$ python3 -q
>>> import numpy as np
>>> np.set_printoptions(precision=4, suppress=True, linewidth=160)
>>> A2 = np.array([[5, 2, 5], [2, 1, 4], [1, 0, 2]])
>>> C = np.array([[2, 1], [3, -1]])
>>> X = np.block([[A2, np.array([[2, 2], [-1, 2], [-1, 1]])], [np.zeros((2, 3)), C]])
>>> X
array([[ 5.,  2.,  5.,  2.,  2.],
       [ 2.,  1.,  4., -1.,  2.],
       [ 1.,  0.,  2., -1.,  1.],
       [ 0.,  0.,  0.,  2.,  1.],
       [ 0.,  0.,  0.,  3., -1.]])
>>> Q = X.astype(float).copy()
>>> for j in range(5):
...     Q[:, j] -= Q[:, :j] @ (Q[:, :j].T @ Q[:, j])
...     Q[:, j] /= np.linalg.norm(Q[:, j])
... 
>>> np.round(Q.T @ X, 4) + 0
array([[ 5.4772,  2.1909,  6.3901,  1.278 ,  2.7386],
       [ 0.    ,  0.4472,  0.    ,  0.4472,  0.    ],
       [ 0.    ,  0.    ,  2.0412, -2.0412,  1.2247],
       [ 0.    ,  0.    ,  0.    ,  3.6056, -0.2774],
       [ 0.    ,  0.    ,  0.    ,  0.    ,  1.3868]])
>>> np.round(Q.T @ Q, 4) + 0
array([[1., 0., 0., 0., 0.],
       [0., 1., 0., 0., 0.],
       [0., 0., 1., 0., 0.],
       [0., 0., 0., 1., 0.],
       [0., 0., 0., 0., 1.]])
>>> Q.round(4) + 0
array([[ 0.9129,  0.    , -0.4082,  0.    ,  0.    ],
       [ 0.3651,  0.4472,  0.8165,  0.    ,  0.    ],
       [ 0.1826, -0.8944,  0.4082,  0.    ,  0.    ],
       [ 0.    ,  0.    ,  0.    ,  0.5547,  0.8321],
       [ 0.    ,  0.    ,  0.    ,  0.8321, -0.5547]])
>>> r0, g = X[0], X[1]
>>> r0 @ r0
np.float64(62.0)
>>> p = (r0 @ g) / (r0 @ r0) * r0
>>> p
array([2.7419, 1.0968, 2.7419, 1.0968, 1.0968])
>>> np.outer(r0, g)
array([[10.,  5., 20., -5., 10.],
       [ 4.,  2.,  8., -2.,  4.],
       [10.,  5., 20., -5., 10.],
       [ 4.,  2.,  8., -2.,  4.],
       [ 4.,  2.,  8., -2.,  4.]])
>>> round(float((g - p) @ r0), 4)
0.0
>>> round(np.linalg.norm(r0 + g) ** 2 + np.linalg.norm(r0 - g) ** 2, 4)
np.float64(176.0)
>>> W0 = np.load("w.npy")
>>> W0
array([[-0.3857,  3.0436, -1.199 , -1.3928],
       [-4.6963,  2.0882,  0.1177, -1.6897],
       [-3.5988, -0.7086, -2.411 , -1.3255],
       [-0.6064,  0.2786, -2.5541, -1.0157],
       [ 0.9292, -1.2845, -3.1081, -0.3079],
       [-4.9115, -0.6039, -1.3135, -1.2869],
       [-2.1004,  1.8895, -2.1031, -1.7073],
       [-1.5286,  1.5941,  0.5447, -0.7245],
       [-0.0313,  0.0261,  0.0479,  0.0074],
       [-3.548 , -0.7068, -2.3819, -1.3383],
       [-2.0896, -2.2934, -2.8992, -0.5923],
       [-3.3784, -2.1977, -1.813 , -0.6103],
       [-3.3849,  1.9796, -0.9768, -1.7328],
       [-3.3733, -2.1966, -1.7835, -0.6381],
       [-3.4207,  2.0144, -0.9612, -1.7347],
       [-6.3767,  0.9917, -0.8124, -1.9856],
       [-2.3037, -0.7694, -3.5065, -1.3078],
       [-3.6103, -0.7192, -2.4121, -1.2733],
       [-0.1991,  1.5001, -0.6034, -0.7272],
       [-0.4065, -1.221 , -2.0228, -0.3459],
       [-2.1087, -2.3644, -2.8853, -0.59  ],
       [-1.6937, -1.1082, -0.9175, -0.269 ],
       [ 0.9105, -1.3209, -3.0787, -0.2852],
       [ 0.9043, -1.2921, -3.0916, -0.3219],
       [-3.7996,  0.8175, -3.009 , -2.0185]])
>>> P = W0 @ np.linalg.solve(W0.T @ W0, W0.T)
>>> round(float(np.trace(P)), 4)
4.0
>>> np.allclose(P @ P, P)
True
>>> Xc = W0 - W0.mean(axis=0)
>>> left, sig, VT = np.linalg.svd(Xc, full_matrices=False)
>>> np.searchsorted(np.cumsum(sig ** 2) / (sig ** 2).sum(), 0.9) + 1
np.int64(2)
>>> np.abs(VT[0]).argmax()
np.int64(0)
>>> sig ** 2 / (sig ** 2).sum()
array([0.5543, 0.3468, 0.0988, 0.0001])
>>> np.abs(left[:, 0]).argmax()
np.int64(15)
>>> sig
array([10.3966,  8.2243,  4.3903,  0.1096])
>>> VT[0] * np.sign(VT[0, np.abs(VT[0]).argmax()])
array([ 0.8284, -0.4239, -0.2766,  0.2398])
>>> (np.sign(left[:, 0]) == np.sign(left[0, 0])).astype(int)
array([1, 1, 1, 0, 0, 1, 1, 1, 0, 1, 0, 0, 1, 1, 1, 1, 0, 1, 0, 0, 0, 0, 0, 0, 1])
>>> C = W0[[15, 9]].astype(float)
>>> for _ in range(5):
...     labels = np.linalg.norm(W0[:, None] - C, axis=-1).argmin(axis=1)
...     C = np.array([W0[labels == j].mean(axis=0) for j in range(2)])
... 
>>> labels
array([1, 0, 1, 1, 1, 0, 0, 0, 1, 1, 1, 1, 0, 1, 0, 0, 1, 1, 1, 1, 1, 1, 1, 1, 0])
>>> C
array([[-3.7773,  1.3464, -1.0642, -1.61  ],
       [-1.4464, -0.7844, -2.1541, -0.7255]])
>>> G = np.cov(W0, rowvar=False)
>>> np.polyfit(W0[:, 2], W0[:, 0], 1)
array([-0.3843, -2.8862])
>>> G
array([[ 3.8589, -0.4451, -0.5016,  0.8618],
       [-0.4451,  2.5914,  1.0685, -0.6109],
       [-0.5016,  1.0685,  1.3052, -0.0667],
       [ 0.8618, -0.6109, -0.0667,  0.37  ]])
>>> np.argwhere(np.triu(np.abs(np.corrcoef(W0.T)) > 0.8, 1))
array([], shape=(0, 2), dtype=int64)
>>> np.linalg.eigvalsh(G)[::-1]
array([4.5037, 2.8183, 0.8031, 0.0005])
>>> G.shape
(4, 4)
>>> np.kron(np.eye(2, dtype=int), G)
array([[ 3.8589, -0.4451, -0.5016,  0.8618,  0.    , -0.    , -0.    ,  0.    ],
       [-0.4451,  2.5914,  1.0685, -0.6109, -0.    ,  0.    ,  0.    , -0.    ],
       [-0.5016,  1.0685,  1.3052, -0.0667, -0.    ,  0.    ,  0.    , -0.    ],
       [ 0.8618, -0.6109, -0.0667,  0.37  ,  0.    , -0.    , -0.    ,  0.    ],
       [ 0.    , -0.    , -0.    ,  0.    ,  3.8589, -0.4451, -0.5016,  0.8618],
       [-0.    ,  0.    ,  0.    , -0.    , -0.4451,  2.5914,  1.0685, -0.6109],
       [-0.    ,  0.    ,  0.    , -0.    , -0.5016,  1.0685,  1.3052, -0.0667],
       [ 0.    , -0.    , -0.    ,  0.    ,  0.8618, -0.6109, -0.0667,  0.37  ]])
>>> np.poly(G)
array([  1.    ,  -8.1256,  18.5773, -10.2031,   0.0051])
>>> np.linalg.eigvals(G)
array([4.5037, 2.8183, 0.0005, 0.8031])
>>> round(float(np.einsum("ii->", G)), 4)
8.1256
>>> round(float(np.einsum("ij,ji->", G, G)), 4)
28.871
>>> rng = np.random.default_rng(9915)
>>> t = rng.uniform(0, 2 * np.pi, 13)
>>> Q, _ = np.linalg.qr(np.array([[0.6, 0.7], [1.1, -0.2], [0.6, 0.0], [-0.4, -0.8]]))
>>> mat = 3 * np.c_[np.cos(t), np.sin(t)] @ Q.T
>>> mat
array([[ 0.9422, -2.2267, -0.9238, -1.5167],
       [ 1.8706, -0.8059, -0.1281, -2.1988],
       [ 1.4566,  2.0687,  1.1726, -1.1062],
       [-1.0115, -2.452 , -1.2935,  0.5401],
       [ 0.6052, -2.4544, -1.0767, -1.2043],
       [-1.0704,  2.1142,  0.8534,  1.6297],
       [-0.1257,  2.636 ,  1.227 ,  0.7279],
       [-0.2493,  2.6039,  1.1952,  0.854 ],
       [-2.0244,  0.0727, -0.2386,  2.1999],
       [-0.9332,  2.2341,  0.9284,  1.5087],
       [-2.0351, -0.5176, -0.5186,  2.0788],
       [-1.1564, -2.3541, -1.2668,  0.7184],
       [-1.4943,  1.603 ,  0.555 ,  1.9721]])
>>> # rows and columns are dependent
>>> C = mat[[4, 8]].astype(float)
>>> for _ in range(7):
...     labels = np.linalg.norm(mat[:, None] - C, axis=-1).argmin(axis=1)
...     C = np.array([mat[labels == j].mean(axis=0) for j in range(2)])
... 
>>> labels
array([0, 0, 1, 0, 0, 1, 1, 1, 1, 1, 1, 0, 1])
>>> np.abs(C[1] - C[0]).argmax()
np.int64(1)
>>> A2 = np.array([[1, 2], [-2, 0], [-2, -2], [-3, -3]])
>>> np.vstack([mat, A2.T]).shape
(15, 4)
>>> np.linalg.matrix_rank(np.vstack([mat, A2.T]))
np.int64(4)
>>> [round(float(x), 4) for x in np.linalg.svd(mat, compute_uv=False)[:3]]
[8.6333, 6.5166, 0.0]
>>> labels = mat[:, 2] > np.median(mat[:, 2])
>>> r0 = mat[labels].mean(axis=0) - mat[~labels].mean(axis=0)
>>> round((((mat - mat.mean(axis=0)) @ r0 > 0) == labels).mean(), 4)
np.float64(0.9231)
>>> ((mat - mat.mean(axis=0)) @ r0 > 0).astype(int)
array([0, 0, 1, 0, 0, 1, 1, 1, 1, 1, 0, 0, 1])
>>> Xc = mat - mat.mean(axis=0)
>>> evecs = np.linalg.svd(Xc)[2][:2]
>>> A2 = Xc - Xc @ evecs.T @ evecs
>>> round(float(np.linalg.norm(A2) / np.linalg.norm(Xc)), 4)
0.0
>>> np.linalg.norm(A2, axis=1).round(6).argmax()
np.int64(0)
>>> np.diag(evecs.T @ evecs)
array([0.4637, 0.7946, 0.1937, 0.5481])
>>> m1 = np.loadtxt("case1.csv", delimiter=",")
>>> m1
array([[ 0.7414, -1.1901,  1.4262],
       [-0.1236,  1.5006,  1.3165],
       [ 1.8534,  0.5761, -0.4827]])
>>> vec = np.array([2, 0, 2])
>>> target = m1 @ vec
>>> coef, lr = np.zeros(3), 1 / np.linalg.norm(m1, 2) ** 2
>>> for i in range(20):
...     coef -= lr * m1.T @ (m1 @ coef - target)
...     if i % 5 == 0: print(i, round(np.linalg.norm(m1 @ coef - target), 4))
... 
0 0.0
5 0.0
10 0.0
15 0.0
>>> coef.round(4) + 0
array([2., 0., 2.])
>>> round(np.linalg.cond(m1), 4)
np.float64(1.0)
